$ python3 -q
>>> import numpy as np
>>> np.set_printoptions(precision=2, suppress=True, linewidth=160)
>>> rd = lambda a: np.round(a, 2) + 0
>>> K = np.loadtxt("case18.csv", delimiter=",")
>>> print(rd(K))
[[-0.29  0.52 -0.69 -0.11 -0.11  0.38]
 [-0.4  -0.39  0.2  -0.64 -0.38  0.31]
 [-0.04 -0.7  -0.43  0.49 -0.08  0.27]
 [ 0.83 -0.08 -0.29 -0.37 -0.3   0.03]
 [ 0.25  0.2   0.44  0.25 -0.01  0.8 ]
 [ 0.07 -0.19 -0.14 -0.37  0.86  0.23]]
>>> rng = np.random.default_rng(18044)
>>> idx = rng.permutation(6)
>>> other = K[:, idx] * rng.choice([-1, 1], 6)
>>> print(rd(other))
[[ 0.29 -0.11 -0.52  0.38 -0.69  0.11]
 [ 0.4  -0.64  0.39  0.31  0.2   0.38]
 [ 0.04  0.49  0.7   0.27 -0.43  0.08]
 [-0.83 -0.37  0.08  0.03 -0.29  0.3 ]
 [-0.25  0.25 -0.2   0.8   0.44  0.01]
 [-0.07 -0.37  0.19  0.23 -0.14 -0.86]]
>>> left, _, VT = np.linalg.svd(K.T @ other)
>>> print(rd(np.linalg.lstsq(K, other)[0]))
[[-1.  0.  0.  0.  0.  0.]
 [ 0.  0. -1.  0.  0.  0.]
 [ 0.  0.  0.  0.  1.  0.]
 [ 0.  1.  0.  0.  0.  0.]
 [ 0.  0.  0.  0.  0. -1.]
 [ 0.  0.  0.  1.  0.  0.]]
>>> print(rd(left @ VT))
[[-1.  0.  0.  0.  0.  0.]
 [ 0.  0. -1.  0.  0.  0.]
 [ 0.  0.  0.  0.  1.  0.]
 [ 0.  1.  0.  0.  0.  0.]
 [ 0.  0.  0.  0.  0. -1.]
 [ 0.  0.  0.  1.  0.  0.]]
>>> vec = np.array([3, 2, 1, 3, 2, 0])
>>> target = other @ vec
>>> coef, lr = np.zeros(6), 1 / np.linalg.norm(other, 2) ** 2
>>> for i in range(50):
...     coef -= lr * other.T @ (other @ coef - target)
...     if i % 10 == 0: print(i, round(np.linalg.norm(other @ coef - target), 2))
... 
0 0.0
10 0.0
20 0.0
30 0.0
40 0.0
>>> print(rd(np.linalg.cond(other)))
1.0
>>> print(rd(coef))
[3. 2. 1. 3. 2. 0.]
>>> idx = rng.permutation(6)
>>> print(idx)
[3 0 2 4 1 5]
>>> other = K[idx][:, idx]
>>> print(rd(other))
[[-0.37  0.83 -0.29 -0.3  -0.08  0.03]
 [-0.11 -0.29 -0.69 -0.11  0.52  0.38]
 [ 0.49 -0.04 -0.43 -0.08 -0.7   0.27]
 [ 0.25  0.25  0.44 -0.01  0.2   0.8 ]
 [-0.64 -0.4   0.2  -0.38 -0.39  0.31]
 [-0.37  0.07 -0.14  0.86 -0.19  0.23]]
>>> print(np.allclose(other, K))
False
>>> vec = np.array([0, -2, -1, 0, -2, -2])
>>> print(rd(np.sort(np.abs(np.degrees(np.angle(np.linalg.eigvals(K)))))))
[  0.    82.25  82.25 139.67 139.67 180.  ]
>>> print(rd(np.abs(np.linalg.eigvals(K))))
[1. 1. 1. 1. 1. 1.]
>>> print(rd(np.linalg.inv(K)))
[[-0.29 -0.4  -0.04  0.83  0.25  0.07]
 [ 0.52 -0.39 -0.7  -0.08  0.2  -0.19]
 [-0.69  0.2  -0.43 -0.29  0.44 -0.14]
 [-0.11 -0.64  0.49 -0.37  0.25 -0.37]
 [-0.11 -0.38 -0.08 -0.3  -0.01  0.86]
 [ 0.38  0.31  0.27  0.03  0.8   0.23]]
>>> print([p for p in range(1, 25) if np.allclose(np.linalg.matrix_power(K, p), np.eye(6))])
[]
>>> other = K / np.linalg.norm(K, axis=1, keepdims=True)
>>> G = other @ other.T
>>> print(rd(G))
[[1. 0. 0. 0. 0. 0.]
 [0. 1. 0. 0. 0. 0.]
 [0. 0. 1. 0. 0. 0.]
 [0. 0. 0. 1. 0. 0.]
 [0. 0. 0. 0. 1. 0.]
 [0. 0. 0. 0. 0. 1.]]
>>> print(rd(G[1]))
[0. 1. 0. 0. 0. 0.]
>>> M = np.load("w.npy")
>>> print(rd(M))
[[ -1.53  17.76   8.21  -3.84]
 [-12.68 -13.75   1.91   6.81]
 [ 16.87   2.52  -9.01  -5.28]
 [ 16.39  -1.86 -10.53  -4.1 ]
 [  7.56 -15.04 -10.69   1.51]
 [-13.23 -13.13   2.49   6.82]
 [ -0.8   17.92   7.84  -4.07]
 [  5.03 -16.51  -9.78   2.56]
 [ 15.56   9.24  -5.47  -6.53]
 [-16.74  -0.21   9.89   4.69]
 [  4.99 -16.52  -9.77   2.58]
 [  7.96  17.08   2.27  -6.3 ]
 [ 14.32  -7.45 -11.6   -2.19]]
>>> G = np.cov(M, rowvar=False)
>>> print(G.shape)
(4, 4)
>>> print(rd(np.median(M, axis=0)))
[ 5.03 -1.86 -5.47 -2.19]
>>> print(rd(np.corrcoef(M.T)))
[[ 1.    0.15 -0.75 -0.76]
 [ 0.15  1.    0.55 -0.76]
 [-0.75  0.55  1.    0.13]
 [-0.76 -0.76  0.13  1.  ]]
>>> print(np.argsort(-M.std(axis=0).round(6), kind="stable"))
[1 0 2 3]
>>> print(rd(G))
[[136.93  23.58 -71.9  -43.64]
 [ 23.58 181.84  60.68 -50.13]
 [-71.9   60.68  67.78   5.4 ]
 [-43.64 -50.13   5.4   24.12]]
>>> print(rd(M.std(axis=0)))
[11.24 12.96  7.91  4.72]
>>> print(np.argsort(-np.linalg.norm(G, axis=0).round(6), kind="stable")[:3])
[1 0 2]
>>> print([round(float(x), 2) for x in np.linalg.svd(G, compute_uv=False)[:3]])
[219.01, 191.66, 0.0]
>>> print(rd(np.linalg.norm(G, 2) / np.linalg.norm(G)))
0.75
>>> rank = np.linalg.matrix_rank(M)
>>> print(rank)
2
>>> null = np.linalg.svd(M)[2][rank:].T
>>> print([int(np.linalg.matrix_rank(M[:i])) for i in range(1, len(M) + 1)])
[1, 2, 2, 2, 2, 2, 2, 2, 2, 2, 2, 2, 2]
>>> print(rd(null @ null.T))
[[ 0.29 -0.1   0.38  0.22]
 [-0.1   0.17 -0.28  0.23]
 [ 0.38 -0.28  0.66 -0.04]
 [ 0.22  0.23 -0.04  0.88]]
>>> print([int(np.linalg.matrix_rank(M[:, :j + 1])) for j in range(4)])
[1, 2, 2, 2]
>>> print([int(np.linalg.matrix_rank(np.delete(M, i, axis=0))) for i in range(13)])
[2, 2, 2, 2, 2, 2, 2, 2, 2, 2, 2, 2, 2]
>>> print(np.allclose(K @ K.T, K.T @ K))
True
>>> print(rd(np.abs(np.linalg.eigvals(K)).max()))
1.0
>>> print(rd((K - K.T) / 2))
[[ 0.    0.46 -0.33 -0.47 -0.18  0.15]
 [-0.46  0.    0.45 -0.28 -0.29  0.25]
 [ 0.33 -0.45  0.    0.39 -0.26  0.2 ]
 [ 0.47  0.28 -0.39  0.   -0.28  0.2 ]
 [ 0.18  0.29  0.26  0.28  0.   -0.03]
 [-0.15 -0.25 -0.2  -0.2   0.03  0.  ]]
>>> print(rd((K + K.T) / 2))
[[-0.29  0.06 -0.36  0.36  0.07  0.23]
 [ 0.06 -0.39 -0.25 -0.36 -0.09  0.06]
 [-0.36 -0.25 -0.43  0.1   0.18  0.07]
 [ 0.36 -0.36  0.1  -0.37 -0.02 -0.17]
 [ 0.07 -0.09  0.18 -0.02 -0.01  0.83]
 [ 0.23  0.06  0.07 -0.17  0.83  0.23]]
>>> u = np.array([2, 2, 2, 0])
>>> r1 = np.array([3, 1, 2, 0, 0, 0, 2, 3, -3])
>>> W0 = u[:, None] + r1[None, :]
>>> print(W0)
[[ 5  3  4  2  2  2  4  5 -1]
 [ 5  3  4  2  2  2  4  5 -1]
 [ 5  3  4  2  2  2  4  5 -1]
 [ 3  1  2  0  0  0  2  3 -3]]
>>> left, sig, VT = np.linalg.svd(M)
>>> print(rd(sig))
[51.98 49.99  0.    0.  ]
>>> other = left[:, :2] @ np.diag(sig[:2]) @ VT[:2]
>>> print(np.linalg.matrix_rank(M, rtol=0.05))
2
>>> print(np.linalg.matrix_rank(other))
2
>>> print(rd(np.abs(M - other).max()))
0.0
>>> print(rd(np.linalg.norm(M - other, 2)), rd(sig[2]))
0.0 0.0
>>> print(np.argsort(-np.linalg.norm(W0, axis=0).round(6), kind="stable")[:3])
[0 7 2]
>>> print(np.linalg.matrix_rank(W0, rtol=0.1))
2
>>> print(rd(np.linalg.norm(W0, 2) / np.linalg.norm(W0)))
0.99
>>> arr = np.array([[6, 0, 0, 0, 0, 0],
...     [6, -7, 0, 0, 0, 0],
...     [-2, 2, -2, 0, 0, 0],
...     [0, -2, -5, 1, 0, 0],
...     [-6, -9, 6, 6, -4, 0],
...     [0, 7, 4, -9, 3, -3]])
>>> vec = np.array([0, 2, 0, 2, 1, 2])
>>> target = arr @ vec
>>> print(target)
[  0 -14   4  -2 -10  -7]
>>> print(rd(np.linalg.solve(arr, 4 * target)))
[0. 8. 0. 8. 4. 8.]
